In [1]: import numpy as np

In [2]: np.set_printoptions(precision=2, suppress=True, linewidth=140, sign=" ")

In [3]: K = np.array([[-2, -3, 0], [1, 1, 3], [3, 1, -3], [3, -1, -1]])

In [4]: K
Out[4]: 
array([[-2, -3,  0],
       [ 1,  1,  3],
       [ 3,  1, -3],
       [ 3, -1, -1]])

In [5]: proj = K @ np.linalg.solve(K.T @ K, K.T)

In [6]: np.round((np.eye(4) - proj) @ K, 2) + 0
Out[6]: 
array([[ 0.,  0.,  0.],
       [ 0.,  0.,  0.],
       [ 0.,  0.,  0.],
       [ 0.,  0.,  0.]])

In [7]: np.linalg.matrix_rank(np.eye(4) - proj)
Out[7]: np.int64(1)

In [8]: W0 = np.load("x.npy")

In [9]: W0
Out[9]: 
array([[ 3,  3,  2],
       [ 0,  3,  1],
       [ 0,  0,  0],
       [ 1,  3,  1]])

In [10]: def softmax(z):
    ...:     e = np.exp(z - z.max(axis=-1, keepdims=True))
    ...:     return e / e.sum(axis=-1, keepdims=True)
    ...: 

In [11]: softmax(W0[1])
Out[11]: array([ 0.04,  0.84,  0.11])

In [12]: print(softmax(W0).sum(axis=1))
[ 1.  1.  1.  1.]

In [13]: softmax(W0[1] + 3)
Out[13]: array([ 0.04,  0.84,  0.11])

In [14]: S = W0 @ W0.T / np.sqrt(3)

In [15]: print(softmax(S).round(6).argmax(axis=1))
[ 0  0  0  0]

In [16]: feats = np.load("block8.npy")

In [17]: feats
Out[17]: 
array([[ 5,  6, -1,  8],
       [ 6, 17,  5, 19],
       [-1,  5, 14,  3],
       [ 8, 19,  3, 22]])

In [18]: np.kron(np.eye(2, dtype=int), feats)
Out[18]: 
array([[ 5,  6, -1,  8,  0,  0,  0,  0],
       [ 6, 17,  5, 19,  0,  0,  0,  0],
       [-1,  5, 14,  3,  0,  0,  0,  0],
       [ 8, 19,  3, 22,  0,  0,  0,  0],
       [ 0,  0,  0,  0,  5,  6, -1,  8],
       [ 0,  0,  0,  0,  6, 17,  5, 19],
       [ 0,  0,  0,  0, -1,  5, 14,  3],
       [ 0,  0,  0,  0,  8, 19,  3, 22]])

In [19]: np.einsum("ii->", feats)
Out[19]: np.int64(58)

In [20]: round(float(np.linalg.det(feats.T)), 2)
Out[20]: -0.0

In [21]: round(float(np.linalg.det(feats[::-1])), 2)
Out[21]: -0.0

In [22]: np.round(np.linalg.det(2 * feats), 2), round(np.linalg.det(feats), 2)
Out[22]: (np.float64(-0.0), np.float64(-0.0))

In [23]: F = np.diag(np.array([2, 1, 0]))

In [24]: F
Out[24]: 
array([[ 2,  0,  0],
       [ 0,  1,  0],
       [ 0,  0,  0]])

In [25]: [round(float(x), 2) for x in np.linalg.svd(F, compute_uv=False)[:3]]
Out[25]: [2.0, 1.0, 0.0]

In [26]: print(np.linalg.matrix_rank(F, rtol=0.1))
2

In [27]: th = np.radians(135)

In [28]: R = np.eye(3)

In [29]: R[2, 2] = R[0, 0] = np.cos(th)

In [30]: R[2, 0], R[0, 2] = -np.sin(th), np.sin(th)

In [31]: R
Out[31]: 
array([[-0.71,  0.  ,  0.71],
       [ 0.  ,  1.  ,  0.  ],
       [-0.71,  0.  , -0.71]])

In [32]: A2 = F @ R.T

In [33]: print(np.allclose(np.linalg.norm(F, axis=1), np.linalg.norm(A2, axis=1)))
True

In [34]: A = np.load("m.npy")

In [35]: A
Out[35]: 
array([[-0.78, -0.78, -2.73],
       [ 0.54,  0.54,  1.89],
       [ 1.08,  1.08,  3.78],
       [ 0.54,  0.54,  1.89]])

In [36]: r0, g = A[1], A[0]

In [37]: round(float(r0 @ g), 2)
Out[37]: -6.0

In [38]: p = (r0 @ g) / (r0 @ r0) * r0

In [39]: np.linalg.matrix_rank(np.outer(r0, g))
Out[39]: np.int64(1)

In [40]: np.outer(r0, g)
Out[40]: 
array([[-0.42, -0.42, -1.47],
       [-0.42, -0.42, -1.47],
       [-1.47, -1.47, -5.16]])

In [41]: p
Out[41]: array([-0.78, -0.78, -2.73])

In [42]: g - p
Out[42]: array([ 0.,  0.,  0.])

In [43]: r0, g = K[3], K[2]

In [44]: print(r0 @ r0)
11

In [45]: p = (r0 @ g) / (r0 @ r0) * r0

In [46]: print(round(np.linalg.norm(r0 + g) ** 2 + np.linalg.norm(r0 - g) ** 2, 2))
60.0

In [47]: g - p
Out[47]: array([ 0.,  2., -2.])

In [48]: print(np.outer(r0, g))
[[ 9  3 -9]
 [-3 -1  3]
 [-3 -1  3]]

In [49]: arr = np.load("out7.npy")

In [50]: arr
Out[50]: 
array([[ 2,  0,  2,  0],
       [ 2, -2,  2, -2],
       [ 2,  0,  2,  0],
       [ 2, -2,  2, -2]])

In [51]: T = np.stack([arr, 4 * arr, arr[::-1]])

In [52]: np.linalg.det(T)
Out[52]: array([ 0.,  0.,  0.])

In [53]: T.sum(axis=0)
Out[53]: 
array([[ 12,  -2,  12,  -2],
       [ 12, -10,  12, -10],
       [ 12,  -2,  12,  -2],
       [ 12, -10,  12, -10]])

In [54]: np.linalg.norm(T, axis=(1, 2))
Out[54]: array([  6.93,  27.71,   6.93])

In [55]: np.einsum("bij,cij->bc", T, T)
Out[55]: 
array([[  48,  192,   32],
       [ 192,  768,  128],
       [  32,  128,   48]])

In [56]: (T @ arr.T).shape
Out[56]: (3, 4, 4)

In [57]: np.linalg.matrix_rank(T.reshape(3, -1))
Out[57]: np.int64(2)

In [58]: T.shape
Out[58]: (3, 4, 4)

In [59]: print(np.linalg.matrix_rank(T))
[ 2  2  2]

In [60]: rk = np.linalg.matrix_rank(arr)

In [61]: rk
Out[61]: np.int64(2)

In [62]: null = np.linalg.svd(arr)[2][rk:].T

In [63]: np.allclose(arr @ null, 0)
Out[63]: True

In [64]: np.linalg.matrix_rank(arr.T @ arr), np.linalg.matrix_rank(arr @ arr.T)
Out[64]: (np.int64(2), np.int64(2))

In [65]: null.shape
Out[65]: (4, 2)

In [66]: print(np.round(arr @ null, 2) + 0)
[[ 0.  0.]
 [ 0.  0.]
 [ 0.  0.]
 [ 0.  0.]]

In [67]: np.round(null @ null.T, 2) + 0
Out[67]: 
array([[ 0.5,  0. , -0.5,  0. ],
       [ 0. ,  0.5,  0. , -0.5],
       [-0.5,  0. ,  0.5,  0. ],
       [ 0. , -0.5,  0. ,  0.5]])

In [68]: [int(np.linalg.matrix_rank(arr[:i])) for i in range(1, len(arr) + 1)]
Out[68]: [1, 2, 2, 2]

In [69]: Uu, sig, Vh = np.linalg.svd(arr)

In [70]: V = Vh[:(sig > 1e-8).sum()]

In [71]: rng = np.random.default_rng(25614)

In [72]: x0 = arr[3] + -2 * arr[0] + rng.integers(2) * np.eye(4)[1]

In [73]: x0
Out[73]: array([-2., -1., -2., -2.])

In [74]: np.linalg.matrix_rank(np.vstack([arr, x0]))
Out[74]: np.int64(3)

In [75]: np.round(V.T @ V, 2) + 0
Out[75]: 
array([[ 0.5,  0. ,  0.5,  0. ],
       [ 0. ,  0.5,  0. ,  0.5],
       [ 0.5,  0. ,  0.5,  0. ],
       [ 0. ,  0.5,  0. ,  0.5]])

In [76]: np.diag(V.T @ V)
Out[76]: array([ 0.5,  0.5,  0.5,  0.5])

In [77]: J = np.array([[0.58, -0.79, -0.08],
    ...:     [-1.0, -0.3, 2.4],
    ...:     [0.7, -0.6, 0.1],
    ...:     [-0.2, 1.0, 0.2]])

In [78]: x0 = np.array([2, 1, 0])

In [79]: rhs = J @ x0

In [80]: coef, lr = np.zeros(3), 1 / np.linalg.norm(J, 2) ** 2

In [81]: for i in range(300):
    ...:     coef -= lr * J.T @ (J @ coef - rhs)
    ...:     if i % 50 == 0: print(i, round(np.linalg.norm(J @ coef - rhs), 2))
    ...: 
0 0.99
50 0.16
100 0.03
150 0.0
200 0.0
250 0.0

In [82]: print(coef.round(2) + 0)
[ 2.  1.  0.]

In [83]: round(np.linalg.cond(J), 2)
Out[83]: np.float64(5.27)

In [84]: T = np.stack([J, -1 * J, J[::-1]])

In [85]: T.shape
Out[85]: (3, 4, 3)

In [86]: print(np.linalg.matrix_rank(T))
[ 3  3  3]

In [87]: (T @ J.T).shape
Out[87]: (3, 4, 4)

In [88]: np.einsum("bij,cij->bc", T, T)
Out[88]: 
array([[ 9.76, -9.76, -2.4 ],
       [-9.76,  9.76,  2.4 ],
       [-2.4 ,  2.4 ,  9.76]])

In [89]: np.linalg.norm(T, axis=(1, 2))
Out[89]: array([ 3.12,  3.12,  3.12])

In [90]: print(np.linalg.matrix_rank(T.reshape(3, -1)))
2

In [91]: x0 = np.array([-5, -7, 7])

In [92]: rhs = J @ x0

In [93]: np.linalg.solve(J.T @ J, J.T @ rhs)
Out[93]: array([-5., -7.,  7.])

In [94]: np.round(np.linalg.pinv(J) @ J, 2) + 0
Out[94]: 
array([[ 1.,  0.,  0.],
       [ 0.,  1.,  0.],
       [ 0.,  0.,  1.]])

In [95]: rhs
Out[95]: array([ 2.07, 23.9 ,  1.4 , -4.6 ])

In [96]: rhs = rhs + 0.05 * rng.normal(size=4)

In [97]: rhs
Out[97]: array([ 2.02, 23.84,  1.45, -4.59])

In [98]: coef, *_ = np.linalg.lstsq(J, rhs)

In [99]: coef.round()
Out[99]: array([-5., -7.,  7.])

In [100]: round(float(np.linalg.norm(rhs - J @ coef)), 2)
Out[100]: 0.07

In [101]: coef
Out[101]: array([-4.96, -6.97,  7.  ])

In [102]: proj = J @ np.linalg.solve(J.T @ J, J.T)

In [103]: np.round(np.linalg.eigvalsh(proj), 2) + 0
Out[103]: array([ 0.,  1.,  1.,  1.])

In [104]: proj
Out[104]: 
array([[ 0.38, -0.02,  0.42, -0.24],
       [-0.02,  1.  ,  0.01, -0.01],
       [ 0.42,  0.01,  0.72,  0.16],
       [-0.24, -0.01,  0.16,  0.9 ]])

In [105]: mat = np.array([[0, 1, 1], [1, 0, 1], [1, 1, 0]])

In [106]: O, R = np.linalg.qr(mat)

In [107]: np.abs(np.diag(R))
Out[107]: array([ 1.41,  1.22,  1.15])

In [108]: round(float(np.trace(O @ O.T)), 2)
Out[108]: 3.0

In [109]: np.round(O.T @ O, 2) + 0
Out[109]: 
array([[ 1.,  0.,  0.],
       [ 0.,  1.,  0.],
       [ 0.,  0.,  1.]])

In [110]: round(abs(R[0, 0]), 2), round(np.linalg.norm(mat[:, 0]), 2)
Out[110]: (np.float64(1.41), np.float64(1.41))

In [111]: R
Out[111]: 
array([[-1.41, -0.71, -0.71],
       [ 0.  ,  1.22,  0.41],
       [ 0.  ,  0.  , -1.15]])

In [112]: x0 = np.array([2, 1, -2])

In [113]: h = np.maximum(J @ x0, 0)

In [114]: h
Out[114]: array([ 0.53,  0.  ,  0.6 ,  0.2 ])

In [115]: np.maximum(J @ x0, 0) - np.maximum(-J @ x0, 0)
Out[115]: array([ 0.53, -7.1 ,  0.6 ,  0.2 ])

In [116]: x0 = np.array([-2, 0, 1])

In [117]: rhs = mat @ x0

In [118]: coef, lr = np.zeros(3), 1 / np.linalg.norm(mat, 2) ** 2

In [119]: for i in range(25):
     ...:     coef -= lr * mat.T @ (mat @ coef - rhs)
     ...:     if i % 5 == 0: print(i, round(np.linalg.norm(mat @ coef - rhs), 2))
     ...: 
0 1.62
5 0.38
10 0.09
15 0.02
20 0.01

In [120]: round(float(np.linalg.cond(mat)), 2)
Out[120]: 2.0

In [121]: x0 = np.array([3, 5, 2])

In [122]: np.linalg.norm(K @ x0) <= np.linalg.norm(K, 2) * np.linalg.norm(x0) + 1e-9
Out[122]: np.True_

In [123]: (K @ x0).argmax()
Out[123]: np.int64(1)

In [124]: print(np.einsum("ij,j->i", K, x0))
[-21  14   8   2]

In [125]: print((K * x0).sum(axis=1))
[-21  14   8   2]

In [126]: K @ (2 * x0)
Out[126]: array([-42,  28,  16,   4])

In [127]: K @ x0
Out[127]: array([-21,  14,   8,   2])

In [128]: x0 = np.array([1, 2, 3])

In [129]: rhs = mat @ x0

In [130]: rhs
Out[130]: array([ 5,  4,  3])

In [131]: np.linalg.solve(mat, rhs)
Out[131]: array([ 1.,  2.,  3.])

In [132]: np.linalg.solve(mat, rhs + mat[:, 1])
Out[132]: array([ 1.,  3.,  3.])

In [133]: print(np.linalg.solve(mat, mat[:, 0]))
[ 1.  0. -0.]
